$ python -q
>>> import numpy as np
>>> from numpy import linalg as LA
>>> np.set_printoptions(precision=4, suppress=True, linewidth=200, sign=" ")
>>> tidy = lambda a: np.round(a, 4) + 0
>>> X = np.array([[-3.0, 1.0, -2.0, 3.0],
...     [-8.0, 3.0, -4.0, 6.0],
...     [-4.0, 1.0, -1.0, 3.0],
...     [-8.0, 3.0, -4.0, 6.0]])
>>> X
array([[-3.,  1., -2.,  3.],
       [-8.,  3., -4.,  6.],
       [-4.,  1., -1.,  3.],
       [-8.,  3., -4.,  6.]])
>>> # rows 1 and 3 are equal
>>> r = LA.matrix_rank(X)
>>> print(r)
3
>>> null = LA.svd(X)[2][r:].T
>>> LA.matrix_rank(X.T @ X), LA.matrix_rank(X @ X.T)
(np.int64(3), np.int64(3))
>>> np.allclose(X @ null, 0)
True
>>> tidy(null[:, 0] / null[np.abs(null[:, 0]).round(6).argmax(), 0])
array([ 0.5,  1. ,  0.5,  0.5])
>>> arr = np.load("mat.npy")
>>> tidy(arr)
array([[ -6.5545,   0.8208,   2.1723,  -4.5149],
       [ -4.0872,   1.4599,   1.4323,  -2.283 ],
       [ -3.3081,   1.5482,   1.2132,  -1.6241],
       [ -2.4272,   1.5387,   0.9718,  -0.929 ],
       [ -1.2553,   1.2225,   0.6406,  -0.1636],
       [ -1.152 ,   1.168 ,   0.608 ,  -0.112 ],
       [  0.188 ,  -0.2798,  -0.2155,  -0.1136],
       [  1.9686,  -0.5642,  -3.1117,  -0.6473],
       [  2.0016,  -0.5452,  -3.1624,  -0.6428],
       [  2.342 ,  -0.3305,  -3.6765,  -0.5806],
       [ 18.6535,  16.1978, -22.5703,   9.8247],
       [ 21.5923,  19.3827, -25.5765,  12.1013]])
>>> Ac = arr - arr.mean(axis=0)
>>> V = LA.svd(Ac)[2][:3]
>>> M2 = Ac - Ac @ V.T @ V
>>> tidy(M2.std(axis=0))
array([ 0.,  0.,  0.,  0.])
>>> tidy(np.diag(V.T @ V))
array([ 0.6444,  0.9111,  0.8   ,  0.6444])
>>> print(tidy(np.cov(Ac @ V.T, rowvar=False)))
[[ 230.2314    0.        0.    ]
 [   0.        4.9013    0.    ]
 [   0.        0.        1.1305]]
>>> tidy((Ac @ V.T).std(axis=0))
array([ 14.5274,   2.1196,   1.018 ])
>>> LA.norm(M2, axis=1).round(6).argmax()
np.int64(0)
>>> left, sig, Vh = LA.svd(arr)
>>> tidy(sig)
array([ 54.1793,   8.7286,   4.9763,   0.    ])
>>> M2 = left[:, :3] @ np.diag(sig[:3]) @ Vh[:3]
>>> tidy(M2)
array([[ -6.5545,   0.8208,   2.1723,  -4.5149],
       [ -4.0872,   1.4599,   1.4323,  -2.283 ],
       [ -3.3081,   1.5482,   1.2132,  -1.6241],
       [ -2.4272,   1.5387,   0.9718,  -0.929 ],
       [ -1.2553,   1.2225,   0.6406,  -0.1636],
       [ -1.152 ,   1.168 ,   0.608 ,  -0.112 ],
       [  0.188 ,  -0.2798,  -0.2155,  -0.1136],
       [  1.9686,  -0.5642,  -3.1117,  -0.6473],
       [  2.0016,  -0.5452,  -3.1624,  -0.6428],
       [  2.342 ,  -0.3305,  -3.6765,  -0.5806],
       [ 18.6535,  16.1978, -22.5703,   9.8247],
       [ 21.5923,  19.3827, -25.5765,  12.1013]])
>>> LA.matrix_rank(M2)
np.int64(3)
>>> data = np.loadtxt("test17.csv", delimiter=",")
>>> print(tidy(data))
[[ 0.8085  0.0638 -0.0638  0.3191  0.1915  0.4468]
 [ 0.0638  0.9787  0.0213 -0.1064 -0.0638 -0.1489]
 [-0.0638  0.0213  0.9787  0.1064  0.0638  0.1489]
 [ 0.3191 -0.1064  0.1064  0.4681 -0.3191 -0.7447]
 [ 0.1915 -0.0638  0.0638 -0.3191  0.8085 -0.4468]
 [ 0.4468 -0.1489  0.1489 -0.7447 -0.4468 -0.0426]]
>>> # columns are unit length and at right angles
>>> x0 = np.array([2, 2, 2, 1, 2, -2])
>>> print(tidy(LA.inv(data)))
[[ 0.8085  0.0638 -0.0638  0.3191  0.1915  0.4468]
 [ 0.0638  0.9787  0.0213 -0.1064 -0.0638 -0.1489]
 [-0.0638  0.0213  0.9787  0.1064  0.0638  0.1489]
 [ 0.3191 -0.1064  0.1064  0.4681 -0.3191 -0.7447]
 [ 0.1915 -0.0638  0.0638 -0.3191  0.8085 -0.4468]
 [ 0.4468 -0.1489  0.1489 -0.7447 -0.4468 -0.0426]]
>>> tidy(np.sort(np.abs(np.degrees(np.angle(LA.eigvals(data))))))
array([   0.,    0.,    0.,    0.,    0.,  180.])
>>> tidy(np.abs(LA.eigvals(data)))
array([ 1.,  1.,  1.,  1.,  1.,  1.])
>>> tidy(LA.det(data))
np.float64(-1.0)
>>> [p for p in range(1, 25) if np.allclose(LA.matrix_power(data, p), np.eye(6))]
[2, 4, 6, 8, 10, 12, 14, 16, 18, 20, 22, 24]
>>> tidy(data.T @ data)
array([[ 1.,  0.,  0.,  0.,  0.,  0.],
       [ 0.,  1.,  0.,  0.,  0.,  0.],
       [ 0.,  0.,  1.,  0.,  0.,  0.],
       [ 0.,  0.,  0.,  1.,  0.,  0.],
       [ 0.,  0.,  0.,  0.,  1.,  0.],
       [ 0.,  0.,  0.,  0.,  0.,  1.]])
>>> tidy(LA.svd(data, compute_uv=False))
array([ 1.,  1.,  1.,  1.,  1.,  1.])
>>> tidy(LA.pinv(data))
array([[ 0.8085,  0.0638, -0.0638,  0.3191,  0.1915,  0.4468],
       [ 0.0638,  0.9787,  0.0213, -0.1064, -0.0638, -0.1489],
       [-0.0638,  0.0213,  0.9787,  0.1064,  0.0638,  0.1489],
       [ 0.3191, -0.1064,  0.1064,  0.4681, -0.3191, -0.7447],
       [ 0.1915, -0.0638,  0.0638, -0.3191,  0.8085, -0.4468],
       [ 0.4468, -0.1489,  0.1489, -0.7447, -0.4468, -0.0426]])
>>> tidy(LA.norm(data, axis=0))
array([ 1.,  1.,  1.,  1.,  1.,  1.])
>>> tidy(data[:, 2] @ data[:, 1])
np.float64(0.0)
>>> tidy(LA.norm(data[1] - data[3]))
np.float64(1.4142)
>>> tidy(LA.norm(data, 1)), tidy(LA.norm(data, np.inf))
(np.float64(2.0638), np.float64(2.0638))
>>> tidy(LA.norm(data, 2))
np.float64(1.0)
>>> tidy(LA.norm(data, axis=1))
array([ 1.,  1.,  1.,  1.,  1.,  1.])
>>> theta = np.radians(36)
>>> r_ = np.eye(6)
>>> r_[2, 2] = r_[0, 0] = np.cos(theta)
>>> r_[2, 0], r_[0, 2] = -np.sin(theta), np.sin(theta)
>>> tidy(r_)
array([[ 0.809 ,  0.    ,  0.5878,  0.    ,  0.    ,  0.    ],
       [ 0.    ,  1.    ,  0.    ,  0.    ,  0.    ,  0.    ],
       [-0.5878,  0.    ,  0.809 ,  0.    ,  0.    ,  0.    ],
       [ 0.    ,  0.    ,  0.    ,  1.    ,  0.    ,  0.    ],
       [ 0.    ,  0.    ,  0.    ,  0.    ,  1.    ,  0.    ],
       [ 0.    ,  0.    ,  0.    ,  0.    ,  0.    ,  1.    ]])
>>> M2 = data @ r_.T
>>> tidy(LA.det(r_)), tidy(np.trace(r_))
(np.float64(1.0), np.float64(5.618))
>>> print(tidy(LA.svd(data, compute_uv=False)), tidy(LA.svd(M2, compute_uv=False)))
[ 1.  1.  1.  1.  1.  1.] [ 1.  1.  1.  1.  1.  1.]
>>> tidy(M2)
array([[ 0.6166,  0.0638, -0.5269,  0.3191,  0.1915,  0.4468],
       [ 0.0641,  0.9787, -0.0203, -0.1064, -0.0638, -0.1489],
       [ 0.5236,  0.0213,  0.8293,  0.1064,  0.0638,  0.1489],
       [ 0.3207, -0.1064, -0.1015,  0.4681, -0.3191, -0.7447],
       [ 0.1924, -0.0638, -0.0609, -0.3191,  0.8085, -0.4468],
       [ 0.449 , -0.1489, -0.1421, -0.7447, -0.4468, -0.0426]])
>>> tidy((M2 + M2.T) / 2)
array([[ 0.6166,  0.064 , -0.0016,  0.3199,  0.192 ,  0.4479],
       [ 0.064 ,  0.9787,  0.0005, -0.1064, -0.0638, -0.1489],
       [-0.0016,  0.0005,  0.8293,  0.0024,  0.0015,  0.0034],
       [ 0.3199, -0.1064,  0.0024,  0.4681, -0.3191, -0.7447],
       [ 0.192 , -0.0638,  0.0015, -0.3191,  0.8085, -0.4468],
       [ 0.4479, -0.1489,  0.0034, -0.7447, -0.4468, -0.0426]])
>>> np.allclose(M2, M2.T)
False
>>> tidy(np.abs(LA.eigvals(M2)).max())
np.float64(1.0)
>>> mat = np.loadtxt("w.csv", delimiter=",")
>>> mat
array([[ 18.,  18.,  10.,  20.,  23.],
       [  7.,  21.,   6.,   3.,  10.],
       [ 21.,  22.,  14.,  19.,  23.],
       [ 10.,  30.,   8.,   7.,  26.],
       [  6.,  19.,   4.,   5.,  17.],
       [  9.,  28.,   6.,   9.,  33.],
       [ 23.,  43.,  14.,  25.,  36.],
       [  8.,  21.,   6.,   6.,  24.],
       [ 16.,  16.,   8.,  19.,  16.],
       [ 21.,  27.,  12.,  24.,  39.],
       [ 12.,  16.,   8.,  10.,  12.],
       [ 16.,  32.,  10.,  17.,  37.],
       [ 18.,  18.,  10.,  20.,  23.],
       [ 21.,  29.,  14.,  19.,  18.],
       [  8.,  21.,   6.,   6.,  24.],
       [ 18.,  18.,  10.,  20.,  23.]])
>>> Ac = mat - mat.mean(axis=0)
>>> V = LA.svd(Ac)[2][:4]
>>> M2 = Ac - Ac @ V.T @ V
>>> tidy(M2.std(axis=0))
array([ 0.,  0.,  0.,  0.,  0.])
>>> LA.norm(M2, axis=1).round(6).argmax()
np.int64(0)
>>> tidy((Ac @ V.T).std(axis=0))
array([ 11.6768,   7.4972,   4.3549,   1.2812])
>>> tidy(np.diag(V.T @ V))
array([ 0.4971,  0.9998,  0.6081,  0.8954,  0.9997])
>>> print(LA.norm(X, axis=1).argmax())
1
>>> tidy(LA.norm(X, axis=1))
array([  4.7958,  11.1803,   5.1962,  11.1803])
>>> tidy(LA.norm(X, 2))
np.float64(17.279)
>>> tidy(LA.norm(X[2], 1)), tidy(LA.norm(X[2], np.inf))
(np.float64(9.0), np.float64(4.0))
>>> print(tidy(LA.norm(X, axis=0)))
[ 12.3693   4.4721   6.0828   9.4868]
>>> A = np.load("block11.npy")
>>> A
array([[-0.88,  0.99,  0.11],
       [-1.36,  1.53,  0.17],
       [ 0.48, -0.54, -0.06],
       [-0.24,  0.27,  0.03]])
>>> tidy(A.sum(axis=1))
array([ 0.22,  0.34, -0.12,  0.06])
>>> tidy(LA.norm(A))
np.float64(2.5774)
>>> LA.matrix_rank(A, rtol=0.1)
np.int64(1)
>>> print(tidy(LA.norm(A, 2) / LA.norm(A)))
1.0
>>> print(np.argsort(-LA.norm(A, axis=0).round(6), kind="stable")[:3])
[ 1  0  2]
>>> LA.cond(A) > 100
np.True_
>>> u, r1 = A[2], A[1]
>>> u @ r1
np.float64(-1.4892)
>>> p = (u @ r1) / (u @ u) * u
>>> tidy(r1 - p)
array([ 0.,  0.,  0.])
>>> r = LA.matrix_rank(A)
>>> r
np.int64(1)
>>> null = LA.svd(A)[2][r:].T
>>> [int(LA.matrix_rank(A[:, :j + 1])) for j in range(3)]
[1, 1, 1]
>>> print(tidy(A @ null))
[[ 0.  0.]
 [ 0.  0.]
 [ 0.  0.]
 [ 0.  0.]]
>>> print(tidy(null @ null.T))
[[ 0.5616  0.4932  0.0548]
 [ 0.4932  0.4452 -0.0616]
 [ 0.0548 -0.0616  0.9932]]
>>> [int(LA.matrix_rank(A[:i])) for i in range(1, len(A) + 1)]
[1, 1, 1, 1]
>>> E = np.load("data.npy")
>>> E
array([[ 1,  1,  0,  0,  0,  0],
       [ 3,  3,  0,  0,  0,  0],
       [-3,  1,  0,  0,  0,  0],
       [ 0,  0,  1,  1,  0,  0],
       [ 0,  0,  3,  3,  0,  0],
       [ 0,  0, -3,  1,  0,  0],
       [ 0,  0,  0,  0,  1,  1],
       [ 0,  0,  0,  0,  3,  3],
       [ 0,  0,  0,  0, -3,  1]])
>>> Ac = mat - mat.mean(axis=0)
>>> left, sig, Vh = LA.svd(Ac, full_matrices=False)
>>> tidy(sig)
array([ 46.7074,  29.989 ,  17.4197,   5.1248,   0.    ])
>>> Ac.mean(axis=0)
array([ 0.,  0.,  0.,  0.,  0.])
>>> np.searchsorted(np.cumsum(sig ** 2) / (sig ** 2).sum(), 0.9) + 1
np.int64(2)
>>> tidy(np.abs(Vh[-1]))
array([ 0.7091,  0.0133,  0.6261,  0.3235,  0.0187])
>>> tidy(sig ** 2 / (sig ** 2).sum())
array([ 0.6396,  0.2637,  0.089 ,  0.0077,  0.    ])
>>> np.abs(left[:, 0]).argmax()
np.int64(6)
>>> rng = np.random.default_rng(593910)
>>> z = rng.permutation(6)
>>> M2 = E[:, z] * rng.choice([-1, 1], 6)
>>> M2
array([[ 0, -1, -1,  0,  0,  0],
       [ 0, -3, -3,  0,  0,  0],
       [ 0, -1,  3,  0,  0,  0],
       [-1,  0,  0,  0,  0,  1],
       [-3,  0,  0,  0,  0,  3],
       [-1,  0,  0,  0,  0, -3],
       [ 0,  0,  0,  1,  1,  0],
       [ 0,  0,  0,  3,  3,  0],
       [ 0,  0,  0,  1, -3,  0]])
>>> left, _, Vh = LA.svd(E.T @ M2)
>>> z
array([ 3,  1,  0,  5,  4,  2])
>>> tidy(left @ Vh)
array([[ 0.,  0., -1.,  0.,  0.,  0.],
       [ 0., -1.,  0.,  0.,  0.,  0.],
       [ 0.,  0.,  0.,  0.,  0.,  1.],
       [-1.,  0.,  0.,  0.,  0.,  0.],
       [ 0.,  0.,  0.,  0.,  1.,  0.],
       [ 0.,  0.,  0.,  1.,  0.,  0.]])
>>> W0 = np.load("x.npy")
>>> W0
array([[ 0.546 , -0.3662,  1.5035, -3.7544],
       [ 1.1004, -0.3281, -0.6761,  2.9351],
       [-0.6168,  0.2922, -0.2255,  0.3615],
       [-0.9447,  0.4301,  0.1251, -1.1813],
       [ 0.7599, -0.3957,  0.3031, -0.3417],
       [-0.0373,  0.1401,  0.0565, -0.1198],
       [ 0.1604, -0.1273,  1.1934, -3.5929],
       [-0.3699,  0.1593, -0.7721,  1.8103],
       [ 0.687 , -0.269 ,  1.0409, -2.2545],
       [-0.6187,  0.3866, -0.2355,  0.3103],
       [ 0.2728, -0.2014,  0.1565, -0.0872],
       [-0.992 ,  0.3721,  0.1123, -1.2361],
       [ 0.3379, -0.1743,  1.2192, -3.6452],
       [ 0.1236, -0.3402,  0.6701, -1.8828],
       [-0.0839,  0.3079, -1.1872,  3.5088],
       [ 0.0741,  0.0939, -0.7599,  1.6393],
       [ 0.8128, -0.4696, -0.6467,  3.1238],
       [-0.0333,  0.0294,  0.0755,  0.1729],
       [-0.4824,  0.2392,  0.1761, -1.4997],
       [ 0.6206, -0.3695, -0.3859,  1.6215],
       [ 0.8431, -0.5478, -0.5999,  3.0368],
       [ 0.5127, -0.0537,  0.1493,  0.0714],
       [ 0.4916, -0.343 ,  1.4603, -3.6544],
       [ 0.0251, -0.0494, -0.3107,  1.7341],
       [-0.4412,  0.2698, -0.197 ,  0.107 ],
       [ 0.9664, -0.3686, -0.0409,  1.2486],
       [-0.7913,  0.3955, -0.8258,  2.0616],
       [ 0.8989, -0.4458, -0.1479,  1.3758],
       [-0.3797,  0.2602, -1.1675,  3.5396],
       [ 0.0229, -0.0384,  0.3534, -1.6419],
       [ 0.3847, -0.4789,  1.3719, -3.8207]])
>>> O, r_ = LA.qr(W0)
>>> tidy(O.T @ O)
array([[ 1.,  0.,  0.,  0.],
       [ 0.,  1.,  0.,  0.],
       [ 0.,  0.,  1.,  0.],
       [ 0.,  0.,  0.,  1.]])
>>> np.allclose(r_.T @ r_, W0.T @ W0)
True
>>> np.trace(O @ O.T)
np.float64(4.0)
>>> tidy(np.abs(np.diag(r_)))
array([ 3.306 ,  0.6725,  3.4898,  1.7109])
>>> print(O.shape, r_.shape)
(31, 4) (4, 4)
>>> tidy(r_)
array([[-3.306 ,  1.6213, -0.9403, -0.4284],
       [ 0.    , -0.6725,  2.0651, -5.9888],
       [ 0.    ,  0.    , -3.4898, 10.8588],
       [ 0.    ,  0.    ,  0.    , -1.7109]])
